% python3 -q
>>> import numpy as np
>>> np.set_printoptions(suppress=True, linewidth=200)
>>> other = np.array([[-3, 0], [3, 0]])
>>> K = np.kron(np.eye(2, dtype=int), other)
>>> K
array([[-3,  0,  0,  0],
       [ 3,  0,  0,  0],
       [ 0,  0, -3,  0],
       [ 0,  0,  3,  0]])
>>> P = np.triu(np.array([[-1, 1, -2, -1], [-1, -2, -1, 1], [-2, 1, -1, -1], [1, 1, 0, -1]]), 1) + np.eye(4)
>>> other = P @ K @ np.linalg.inv(P)
>>> np.round(np.linalg.det(other), 2)
np.float64(0.0)
>>> other
array([[ 0.,  0.,  3.,  3.],
       [ 3., -3.,  9., 15.],
       [ 0.,  0., -6., -6.],
       [ 0.,  0.,  3.,  3.]])
>>> data = np.load("arr.npy")
>>> data
array([[   1,   -1,    1,   -1],
       [   1,    0,    0,    0],
       [   1,    1,    1,    1],
       [   1,    2,    4,    8],
       [   1,    3,    9,   27],
       [   1,    4,   16,   64],
       [   1,    5,   25,  125],
       [   1,    6,   36,  216],
       [   1,    7,   49,  343],
       [   1,    8,   64,  512],
       [   1,    9,   81,  729],
       [   1,   10,  100, 1000]])
>>> w1 = np.array([[3, 2, 4], [4, 5, 2], [0, 3, 3], [0, 0, 2]])
>>> coef = np.array([6, -6, -7])
>>> act = np.maximum(data @ w1 + coef, 0)
>>> np.linalg.matrix_rank(act)
np.int64(3)
>>> (act > 0).astype(int)
array([[1, 0, 0],
       [1, 0, 0],
       [1, 1, 1],
       [1, 1, 1],
       [1, 1, 1],
       [1, 1, 1],
       [1, 1, 1],
       [1, 1, 1],
       [1, 1, 1],
       [1, 1, 1],
       [1, 1, 1],
       [1, 1, 1]])
>>> np.round((act > 0).mean(axis=0), 2)
array([1.  , 0.83, 0.83])
>>> act
array([[   5,    0,    0],
       [   9,    0,    0],
       [  13,    4,    4],
       [  17,   18,   29],
       [  21,   38,   84],
       [  25,   64,  181],
       [  29,   96,  332],
       [  33,  134,  549],
       [  37,  178,  844],
       [  41,  228, 1229],
       [  45,  284, 1716],
       [  49,  346, 2317]])
>>> C = np.array([[6, 8], [1, 3], [3, -2]])
>>> print(w1 @ C)
[[32 22]
 [35 43]
 [12  3]
 [ 6 -4]]
>>> mat = np.loadtxt("a.csv", delimiter=",")
>>> print(mat)
[[-0.2  -1.    0.9  -1.3  -1.5   0.7   1.6  -0.8  -0.8   1.1  -0.3  -0.6  -1.2   0.  ]
 [ 1.6  -0.2   0.7   0.6   0.5  -1.5  -0.8   0.1   0.3  -0.3  -0.4   0.2   0.1  -0.7 ]
 [-1.    0.3  -0.6   1.3  -0.1   0.5   0.4   0.1   0.4  -0.8   0.3   0.3   1.2  -0.8 ]
 [ 1.    0.6   0.3   2.6   0.1   1.2  -0.7  -2.7  -0.4  -0.7  -0.1  -0.4   0.4  -1.8 ]
 [ 1.3   1.3  -0.4  -0.1  -1.    1.2  -1.9  -0.7  -1.4  -1.   -0.7  -0.8  -0.7  -1.1 ]
 [ 0.4  -0.6   1.2  -0.1  -1.2  -0.7   1.    1.1  -1.1  -0.7  -0.7  -0.9   0.6  -1.  ]
 [ 1.3  -0.3   0.3   0.    1.7  -0.6  -0.2   0.8   0.3  -0.8  -0.8   0.4   0.5   1.  ]
 [-0.1  -0.2   0.8   0.    0.   -0.4   0.6  -1.   -0.2  -0.5   1.6   1.1  -1.4  -0.2 ]
 [-0.2  -0.6  -1.4   0.5   0.3  -0.6   1.8   0.8   0.3   0.3  -1.    0.   -0.9   0.4 ]
 [-0.3  -1.3  -1.3   0.9   0.4   0.7   2.4   1.4  -0.6  -0.5  -0.4   1.5  -1.8  -1.1 ]
 [ 1.29 -0.32  0.28  0.01  1.69 -0.59 -0.2   0.84  0.3  -0.82 -0.82  0.42  0.52  1.04]]
>>> round(np.linalg.norm(mat, 1), 2), round(float(np.linalg.norm(mat, np.inf)), 2)
(np.float64(11.6), 14.6)
>>> np.round(np.linalg.norm(mat) ** 2 / np.linalg.norm(mat, 2) ** 2, 2)
np.float64(3.52)
>>> np.round(np.linalg.norm(mat, axis=1), 2)
array([3.64, 2.73, 2.57, 4.65, 3.98, 3.24, 2.93, 2.88, 3.01, 4.49, 2.96])
>>> round(float(np.linalg.norm(mat, 2)), 2)
6.08
